% ipython --no-banner

In [1]: import numpy as np

In [2]: np.set_printoptions(precision=2, suppress=True, linewidth=200, sign=" ")

In [3]: rnd = lambda a: np.round(a, 2) + 0

In [4]: C = np.array([[0.4, 0.0, -0.4, -1.3, 0.1, 0.4, -1.6]])

In [5]: rng = np.random.default_rng(859)

In [6]: A = np.array([[2],
   ...:     [0],
   ...:     [2],
   ...:     [4],
   ...:     [3],
   ...:     [-5],
   ...:     [-3],
   ...:     [1],
   ...:     [1],
   ...:     [-1],
   ...:     [-2],
   ...:     [2],
   ...:     [-2],
   ...:     [5],
   ...:     [-5],
   ...:     [-3]]) @ C + 0.1 * rng.normal(size=(16, 7))

In [7]: print(rnd(A))
[[ 0.95 -0.01 -0.68 -2.72  0.09  0.97 -3.12]
 [ 0.17 -0.11 -0.02 -0.04 -0.03  0.09 -0.08]
 [ 0.86  0.14 -0.97 -2.67  0.15  0.85 -3.28]
 [ 1.63  0.07 -1.51 -5.3   0.42  1.66 -6.25]
 [ 1.21  0.1  -1.2  -3.96  0.34  1.21 -4.84]
 [-2.04  0.05  1.84  6.68 -0.65 -2.19  8.2 ]
 [-1.33  0.12  1.28  3.91 -0.43 -1.19  4.77]
 [ 0.6  -0.26 -0.42 -1.18  0.11  0.57 -1.51]
 [ 0.53  0.07 -0.49 -1.27  0.07  0.45 -1.69]
 [-0.38 -0.19  0.26  1.3  -0.19 -0.41  1.51]
 [-0.85  0.09  0.83  2.54 -0.4  -0.77  3.23]
 [ 0.86  0.04 -0.86 -2.65  0.06  0.88 -3.22]
 [-0.87 -0.01  0.86  2.79 -0.4  -0.62  3.17]
 [ 1.99 -0.01 -1.95 -6.49  0.47  1.94 -7.98]
 [-1.95 -0.1   1.99  6.49 -0.72 -1.99  7.99]
 [-1.12  0.    1.06  3.78 -0.38 -1.18  4.76]]

In [8]: gram = A.T @ A

In [9]: print((A @ A.T).shape)
(16, 16)

In [10]: print(rnd(np.diag(gram)))
[  23.78    0.19   21.72  242.7     2.18   23.65  361.59]

In [11]: print(rnd(np.trace(gram)), rnd((A ** 2).sum()))
675.81 675.81

In [12]: X = np.loadtxt("layer0.csv", delimiter=",")

In [13]: print(X)
[[ -2.  -2.  -2.  -2.  -2.]
 [ -2.  -4.  -4.  -4.  -4.]
 [ -2.  -4.  -6.  -6.  -6.]
 [ -2.  -4.  -6.  -8.  -8.]
 [ -2.  -4.  -6.  -8. -10.]]

In [14]: # equal to its transpose

In [15]: vec = np.array([-1, -8, 8, 7, -8])

In [16]: rhs = X @ vec

In [17]: coef, lr = np.zeros(5), 1 / np.linalg.norm(X, 2) ** 2

In [18]: for i in range(60):
    ...:     coef -= lr * X.T @ (X @ coef - rhs)
    ...:     if i % 10 == 0: print(i, round(np.linalg.norm(X @ coef - rhs), 2))
    ...: 
0 15.75
10 15.43
20 15.11
30 14.8
40 14.51
50 14.22

In [19]: print(rnd(np.linalg.cond(X)))
45.46

In [20]: print(rnd(coef))
[-0.52 -0.34  0.92  0.6  -1.03]

In [21]: M2 = X / np.linalg.norm(X, axis=1, keepdims=True)

In [22]: gram = M2 @ M2.T

In [23]: print(rnd(np.degrees(np.arccos(np.clip(gram[2, 1], -1, 1)))))
9.56

In [24]: print(rnd(gram))
[[ 1.    0.98  0.95  0.92  0.9 ]
 [ 0.98  1.    0.99  0.97  0.95]
 [ 0.95  0.99  1.    0.99  0.98]
 [ 0.92  0.97  0.99  1.    0.99]
 [ 0.9   0.95  0.98  0.99  1.  ]]

In [25]: print(rnd(np.linalg.norm(M2, axis=1)))
[ 1.  1.  1.  1.  1.]

In [26]: print((np.abs(gram) > 0.9).astype(int))
[[ 1  1  1  1  1]
 [ 1  1  1  1  1]
 [ 1  1  1  1  1]
 [ 1  1  1  1  1]
 [ 1  1  1  1  1]]

In [27]: print(np.argwhere(np.triu(np.abs(gram) > 0.95, 1)))
[[ 0  1]
 [ 1  2]
 [ 1  3]
 [ 2  3]
 [ 2  4]
 [ 3  4]]

In [28]: print((gram - 2 * np.eye(5)).round(6).argmax(axis=1))
[ 1  2  3  4  3]

In [29]: P = np.triu(np.array([[-4, 4, -1, -1, -5],
    ...:     [2, -1, -4, -2, 0],
    ...:     [0, 0, 5, 1, -4],
    ...:     [4, -4, -3, 1, 5],
    ...:     [-2, 3, 0, -2, 5]]), 1) + np.eye(5)

In [30]: M2 = P @ X @ np.linalg.inv(P)

In [31]: print(rnd(np.linalg.det(M2)))
-32.0

In [32]: E = np.loadtxt("arr.csv", delimiter=",")

In [33]: print(E)
[[-1.  0. -2. -2.]
 [-2. -1.  2. -2.]
 [-2.  0.  0.  2.]
 [-2.  0.  0.  2.]]

In [34]: # rows 2 and 3 are equal

In [35]: print(rnd(np.linalg.det(E[::-1])))
0.0

In [36]: print(rnd(np.linalg.eigvals(E).sum().real))
0.0

In [37]: print(rnd(np.linalg.det(E.T)))
0.0

In [38]: print(rnd(np.linalg.matrix_power(E, 4)))
[[ 89.   0.   2. -86.]
 [ 24.   1.  42.  46.]
 [-42.   0.  44. 108.]
 [-42.   0.  44. 108.]]

In [39]: print((E - E.T) / 2)
[[ 0.  1.  0.  0.]
 [-1.  0.  1. -1.]
 [ 0. -1.  0.  1.]
 [ 0.  1. -1.  0.]]

In [40]: print(rnd(np.sort(np.abs(np.linalg.eigvals(E)))))
[ 0.   1.   2.7  3.7]

In [41]: print(E @ E)
[[ 9.  0.  2. -6.]
 [ 4.  1.  2.  6.]
 [-2.  0.  4.  8.]
 [-2.  0.  4.  8.]]

In [42]: E.inv()
---------------------------------------------------------------------------
AttributeError                            Traceback (most recent call last)
Cell In[42], line 1
----> 1 E.inv()

AttributeError: 'numpy.ndarray' object has no attribute 'inv'

In [43]: print(np.allclose(E, E.T))
False

In [44]: U, s, vt = np.linalg.svd(E)

In [45]: V = vt[:(s > 1e-8).sum()]

In [46]: vec = E[2] + 2 * E[1] + rng.integers(2) * np.eye(4)[2]

In [47]: print(vec)
[-6. -2.  5. -2.]

In [48]: print(rnd(np.diag(V.T @ V)))
[ 0.98  0.08  0.96  0.98]

In [49]: print(rnd(V.T @ V))
[[ 0.98  0.13  0.03 -0.02]
 [ 0.13  0.08 -0.2   0.13]
 [ 0.03 -0.2   0.96  0.03]
 [-0.02  0.13  0.03  0.98]]

In [50]: labels = rng.permutation(4)

In [51]: print(labels)
[ 2  1  3  0]

In [52]: M2 = E[labels][:, labels]

In [53]: print(rnd(np.sort(np.abs(np.linalg.eigvals(M2)))))
[ 0.   1.   2.7  3.7]

In [54]: print(M2)
[[ 0.  0.  2. -2.]
 [ 2. -1. -2. -2.]
 [ 0.  0.  2. -2.]
 [-2.  0. -2. -1.]]

In [55]: print(np.trace(M2))
0.0

In [56]: print(np.diag(M2))
[ 0. -1.  2. -1.]

In [57]: U, s, vt = np.linalg.svd(M2)

In [58]: V = vt[:(s > 1e-8).sum()]

In [59]: vec = M2[1] + 5 * M2[0] + rng.integers(2) * np.eye(4)[0]

In [60]: print(vec)
[  3.  -1.   8. -12.]

In [61]: print(rnd(np.diag(V.T @ V)))
[ 0.96  0.08  0.98  0.98]

In [62]: print(np.linalg.matrix_rank(np.vstack([M2, vec])))
4

In [63]: m1 = np.load("out6.npy")

In [64]: print(m1)
[[ 0  2 -2  0 -2]
 [ 2 -2 -1 -2 -1]
 [ 2 -2  2  2 -1]
 [ 0 -1 -1  0 -2]
 [-4  6  0  4  0]]

In [65]: U, s, vt = np.linalg.svd(m1)

In [66]: print(rnd(s))
[ 9.21  4.32  3.45  1.26  0.  ]

In [67]: M2 = U[:, :4] @ np.diag(s[:4]) @ vt[:4]

In [68]: print(rnd(np.linalg.norm(m1 - M2) / np.linalg.norm(m1)))
0.0

In [69]: print(np.linalg.matrix_rank(m1, rtol=0.05))
4

In [70]: print(rnd(np.abs(m1 - M2).max()))
0.0

In [71]: print(rnd(np.linalg.norm(m1 - M2, 2)), rnd(s[4]))
0.0 0.0

In [72]: rank = np.linalg.matrix_rank(m1)

In [73]: print(rank)
4

In [74]: null = np.linalg.svd(m1)[2][rank:].T

In [75]: print([int(np.linalg.matrix_rank(np.delete(m1, i, axis=0))) for i in range(5)])
[4, 4, 3, 3, 4]

In [76]: print(np.allclose(m1 @ null, 0))
True

In [77]: print(rnd(null[:, 0] / null[np.abs(null[:, 0]).round(6).argmax(), 0]))
[-0.25  0.33  1.   -0.75 -0.67]

In [78]: U, s, vt = np.linalg.svd(m1)

In [79]: V = vt[:(s > 1e-8).sum()]

In [80]: vec = m1[1] + -1 * m1[0] + rng.integers(2) * np.eye(5)[1]

In [81]: print(vec)
[ 2. -4.  1. -2.  1.]

In [82]: print(rnd(V.T @ V))
[[ 0.97  0.04  0.11 -0.09 -0.08]
 [ 0.04  0.95 -0.15  0.11  0.1 ]
 [ 0.11 -0.15  0.54  0.34  0.31]
 [-0.09  0.11  0.34  0.74 -0.23]
 [-0.08  0.1   0.31 -0.23  0.8 ]]

In [83]: print(np.linalg.matrix_rank(np.vstack([m1, vec])))
4

In [84]: print(rnd(np.diag(V.T @ V)))
[ 0.97  0.95  0.54  0.74  0.8 ]

In [85]: K = np.load("block0.npy")

In [86]: print(K)
[[  0   0   0   0   0   0]
 [  1   1   3   8   7   1]
 [  5   6   4   3   2   4]
 [  7   6   3   3   0   5]
 [ 12  13   8   7   4   5]
 [  0   0   0   0   0   0]
 [  9  11  10  14   8   8]
 [  7   6   3   3   0   5]
 [  6  10   8   6   3   6]
 [ 15  17  11  10   3   8]
 [ 12  13   8   7   4   5]
 [  3   9   4   1   7   6]
 [  5   6   4   3   2   4]]

In [87]: vec = np.array([3, 3, 3, 0, 1, 2])

In [88]: rhs = K @ vec

In [89]: coef, lr = np.zeros(6), 1 / np.linalg.norm(K, 2) ** 2

In [90]: for i in range(15):
    ...:     coef -= lr * K.T @ (K @ coef - rhs)
    ...:     if i % 5 == 0: print(i, round(np.linalg.norm(K @ coef - rhs), 2))
    ...: 
0 17.43
5 14.17
10 11.63

In [91]: print(rnd(coef))
[ 2.69  3.27  1.95  1.42  0.78  1.72]

In [92]: W = np.array([[1, 1, 0, 1],
    ...:     [0, 3, 2, 0],
    ...:     [0, 1, 2, 2],
    ...:     [2, 3, 3, 1],
    ...:     [3, 3, 1, 3],
    ...:     [1, 0, 2, 3]])

In [93]: coef = np.array([-2, 8, 0, -5])

In [94]: H = np.maximum(K @ W + coef, 0)

In [95]: print(H)
[[   0    8    0    0]
 [  37   60   41   34]
 [  19   50   39   29]
 [  16   45   37   26]
 [  41  100   77   57]
 [   0    8    0    0]
 [  67  126  108   86]
 [  16   45   37   26]
 [  31   79   69   50]
 [  50  124  105   75]
 [  41  100   77   57]
 [  30   66   48   46]
 [  19   50   39   29]]

In [96]: print(np.linalg.matrix_rank(H))
4

In [97]: C = np.array([[9, 3, 9], [-5, 1, -8], [2, -5, 0], [-2, 5, -7]])

In [98]: print(H @ C)
[[  -40     8   -64]
 [   47   136  -385]
 [  -59    57  -432]
 [  -59    38  -398]
 [  -91   123  -830]
 [  -40     8   -64]
 [   17   217 -1007]
 [  -59    38  -398]
 [  -78    77  -703]
 [ -110   124 -1067]
 [  -91   123  -830]
 [  -56   146  -580]
 [  -59    57  -432]]

In [99]: print((H @ C).round(6).argmax(axis=1))
[ 1  1  1  1  1  1  1  1  1  1  1  1  1]

In [100]: cen = H - H.mean(axis=0)

In [101]: U, s, vt = np.linalg.svd(cen, full_matrices=False)

In [102]: print(np.linalg.matrix_rank(cen))
4

In [103]: print(rnd(vt[0] * np.sign(vt[0, np.abs(vt[0]).argmax()])))
[ 0.31  0.64  0.56  0.43]

In [104]: print(np.abs(vt[0]).argmax())
1

In [105]: print(rnd(cen.mean(axis=0)))
[ 0.  0.  0.  0.]

In [106]: print(np.searchsorted(np.cumsum(s ** 2) / (s ** 2).sum(), 0.9) + 1)
1

In [107]: print(rnd(s))
[ 208.08   18.67   10.23    6.79]

In [108]: print(np.linalg.norm(K, axis=1).argmax())
9

In [109]: print(rnd(np.linalg.norm(K, "nuc")))
84.69

In [110]: print(rnd(np.linalg.norm(K, 1)), rnd(np.linalg.norm(K, np.inf)))
98.0 64.0

In [111]: print(rnd(np.linalg.norm(K[2] - K[11])))
6.78

In [112]: print(rnd(np.linalg.norm(K, axis=0)))
[ 28.07  32.77  22.09  23.04  14.83  18.25]

In [113]: print(rnd(np.linalg.norm(K, axis=1)))
[  0.    11.18  10.3   11.31  21.61   0.    25.02  11.31  16.76  28.43  21.61  13.86  10.3 ]

In [114]: print(rnd(np.linalg.norm(K, 2)))
56.52

In [115]: M2 = np.array([[0, -3, 2, 2, 0, 1, 2, 3, -3],
     ...:     [-2, -2, -1, 0, 3, 0, 1, -2, 3],
     ...:     [-1, -2, 3, 3, -1, 2, 1, 2, 1],
     ...:     [-2, 3, 1, -3, -2, 1, 0, -1, 2],
     ...:     [-1, 2, 1, 2, 0, 0, -2, 3, -1],
     ...:     [-2, -3, -3, -3, -3, 2, 3, 0, -2],
     ...:     [2, 2, -3, 0, 3, -2, -3, 0, -1],
     ...:     [0, 0, -2, 3, 2, 0, -1, 3, -1],
     ...:     [1, -2, -2, 1, 1, -3, 3, 0, -3]])

In [116]: M = np.triu(M2)

In [117]: print(M)
[[ 0 -3  2  2  0  1  2  3 -3]
 [ 0 -2 -1  0  3  0  1 -2  3]
 [ 0  0  3  3 -1  2  1  2  1]
 [ 0  0  0 -3 -2  1  0 -1  2]
 [ 0  0  0  0  0  0 -2  3 -1]
 [ 0  0  0  0  0  2  3  0 -2]
 [ 0  0  0  0  0  0 -3  0 -1]
 [ 0  0  0  0  0  0  0  3 -1]
 [ 0  0  0  0  0  0  0  0 -3]]

In [118]: # triangular

In [119]: f = np.array([9, 7])

In [120]: print(np.polyval(f, M[4]))
[  7   7   7   7   7   7 -11  34  -2]

In [121]: print(np.convolve(M[4], f))
[  0   0   0   0   0   0 -18  13  12  -7]

In [122]: print(np.correlate(M[4], M[0], "full"))
[  0   0   0   0   0   0   6 -15   8   1   1  -5   2  10 -11   3   0]

In [123]: print(np.cross(M[4, :3], M[0, :3]))
[ 0  0  0]
